$ python3 -q
>>> import numpy as np
>>> np.set_printoptions(suppress=True, linewidth=160)
>>> u = np.array([2, -2, -1, -2, 1, -2, -2, -1, 0, 2])
>>> M = 5 * np.eye(10) + np.outer(u, u)
>>> M
array([[ 9., -4., -2., -4.,  2., -4., -4., -2.,  0.,  4.],
       [-4.,  9.,  2.,  4., -2.,  4.,  4.,  2.,  0., -4.],
       [-2.,  2.,  6.,  2., -1.,  2.,  2.,  1.,  0., -2.],
       [-4.,  4.,  2.,  9., -2.,  4.,  4.,  2.,  0., -4.],
       [ 2., -2., -1., -2.,  6., -2., -2., -1.,  0.,  2.],
       [-4.,  4.,  2.,  4., -2.,  9.,  4.,  2.,  0., -4.],
       [-4.,  4.,  2.,  4., -2.,  4.,  9.,  2.,  0., -4.],
       [-2.,  2.,  1.,  2., -1.,  2.,  2.,  6.,  0., -2.],
       [ 0.,  0.,  0.,  0.,  0.,  0.,  0.,  0.,  5.,  0.],
       [ 4., -4., -2., -4.,  2., -4., -4., -2.,  0.,  9.]])
>>> rng = np.random.default_rng(993489)
>>> z = rng.permutation(10)
>>> z
array([4, 3, 9, 7, 2, 8, 5, 1, 0, 6])
>>> A2 = M[z][:, z]
>>> np.diag(A2)
array([6., 9., 9., 6., 6., 5., 9., 9., 9., 9.])
>>> np.round(np.sort(np.abs(np.linalg.eigvals(A2))), 2)
array([ 5.,  5.,  5.,  5.,  5.,  5.,  5.,  5.,  5., 32.])
>>> np.trace(A2)
np.float64(77.0)
>>> (np.linalg.matrix_power((M != 0) + (M.T != 0) + np.eye(10), 10) > 0).astype(int)
array([[1, 1, 1, 1, 1, 1, 1, 1, 0, 1],
       [1, 1, 1, 1, 1, 1, 1, 1, 0, 1],
       [1, 1, 1, 1, 1, 1, 1, 1, 0, 1],
       [1, 1, 1, 1, 1, 1, 1, 1, 0, 1],
       [1, 1, 1, 1, 1, 1, 1, 1, 0, 1],
       [1, 1, 1, 1, 1, 1, 1, 1, 0, 1],
       [1, 1, 1, 1, 1, 1, 1, 1, 0, 1],
       [1, 1, 1, 1, 1, 1, 1, 1, 0, 1],
       [0, 0, 0, 0, 0, 0, 0, 0, 1, 0],
       [1, 1, 1, 1, 1, 1, 1, 1, 0, 1]])
>>> (M != 0).astype(int)
array([[1, 1, 1, 1, 1, 1, 1, 1, 0, 1],
       [1, 1, 1, 1, 1, 1, 1, 1, 0, 1],
       [1, 1, 1, 1, 1, 1, 1, 1, 0, 1],
       [1, 1, 1, 1, 1, 1, 1, 1, 0, 1],
       [1, 1, 1, 1, 1, 1, 1, 1, 0, 1],
       [1, 1, 1, 1, 1, 1, 1, 1, 0, 1],
       [1, 1, 1, 1, 1, 1, 1, 1, 0, 1],
       [1, 1, 1, 1, 1, 1, 1, 1, 0, 1],
       [0, 0, 0, 0, 0, 0, 0, 0, 1, 0],
       [1, 1, 1, 1, 1, 1, 1, 1, 0, 1]])
